>>> import numpy as np
>>> np.set_printoptions(precision=3, suppress=True, linewidth=160)
>>> A = np.load("run2.npy")
>>> A
array([[ -4, -10,   5,  -1,   3],
       [ -7,  -4,   2,   5,  12],
       [ -8,  -6,   3,   5,  13],
       [  0,   0,   0,   0,   0]])
>>> # rows and columns are dependent
>>> def softmax(z):
...     e = np.exp(z - z.max(axis=-1, keepdims=True))
...     return e / e.sum(axis=-1, keepdims=True)
... 
>>> softmax(A).sum(axis=1)
array([1., 1., 1., 1.])
>>> att = A @ A.T / np.sqrt(5)
>>> softmax(att).round(6).argmax(axis=1)
array([0, 2, 2, 0])
>>> softmax(att)[3] @ A
array([-4.75, -5.  ,  2.5 ,  2.25,  7.  ])
>>> J = np.load("arr.npy")
>>> J
array([[-1.027, -2.052, -0.017, -1.982, -2.959, -1.988,  2.018, -2.021],
       [-1.008, -2.02 ,  0.006, -1.961, -3.077, -2.056,  2.029, -1.988],
       [-0.948, -1.955,  0.039, -1.934, -3.049, -1.993,  2.156, -1.963],
       [-1.005, -1.974, -0.023, -2.036, -2.947, -1.944,  2.006, -2.008],
       [-1.033, -1.916,  0.094, -2.032, -3.071, -2.077,  2.039, -1.896],
       [-0.988, -2.03 ,  0.064, -1.943, -2.919, -1.984,  1.965, -1.961],
       [-0.932, -1.99 , -0.007, -2.034, -3.037, -1.956,  2.011, -1.981],
       [-1.076, -1.929,  0.006, -2.003, -3.061, -1.922,  2.13 , -1.971],
       [-1.027, -2.05 ,  0.011, -2.016, -3.032, -2.046,  1.96 , -2.089],
       [-3.042, -3.055, -1.91 , -3.011, -2.081,  0.051, -2.053,  2.943],
       [-3.047, -3.049, -2.065, -2.915, -1.996,  0.002, -1.997,  2.992],
       [-2.942, -3.032, -2.032, -3.053, -2.115,  0.044, -2.006,  3.014],
       [-2.892, -3.004, -2.036, -2.98 , -2.013,  0.074, -2.035,  2.986],
       [-2.97 , -2.97 , -2.041, -2.942, -2.093,  0.029, -2.01 ,  3.029],
       [-3.022, -3.014, -2.046, -3.037, -1.919, -0.028, -2.05 ,  3.101],
       [-3.042, -2.954, -2.108, -3.071, -1.959, -0.012, -2.025,  2.913],
       [-2.966, -3.029, -1.993, -2.934, -1.967, -0.057, -2.016,  3.044],
       [-3.026, -3.107, -2.033, -3.031, -2.037, -0.087, -1.886,  2.95 ],
       [ 1.03 , -1.076, -2.031, -1.933, -0.008,  1.967, -3.003,  1.956],
       [ 1.026, -1.026, -2.008, -2.041, -0.064,  1.951, -3.133,  1.942],
       [ 1.03 , -0.959, -1.972, -1.951,  0.074,  1.985, -2.94 ,  1.989],
       [ 1.033, -0.986, -1.963, -1.959,  0.084,  2.067, -3.017,  1.924],
       [ 1.009, -0.997, -2.091, -1.981, -0.031,  2.007, -2.9  ,  1.987],
       [ 0.948, -1.028, -2.062, -1.892, -0.014,  1.886, -3.027,  1.954],
       [ 1.055, -0.984, -1.99 , -1.895, -0.03 ,  2.017, -3.064,  1.996],
       [ 1.017, -1.02 , -2.066, -1.928,  0.019,  1.945, -3.043,  2.013],
       [ 1.072, -0.906, -2.071, -1.923,  0.028,  1.98 , -2.98 ,  2.043]])
>>> Uu, sv, Vh = np.linalg.svd(J)
>>> print(np.argmax(sv[:-1] / (sv[1:] + 1e-6)) + 1)
3
>>> sv
array([23.741, 18.281,  7.053,  0.325,  0.277,  0.243,  0.218,  0.194])
>>> B = Uu[:, :3] @ np.diag(sv[:3]) @ Vh[:3]
>>> round(float(np.abs(J - B).max()), 3)
0.116
>>> np.linalg.matrix_rank(B)
np.int64(3)
>>> np.round(np.linalg.norm(J - B, 2), 3), np.round(sv[3], 3)
(np.float64(0.325), np.float64(0.325))
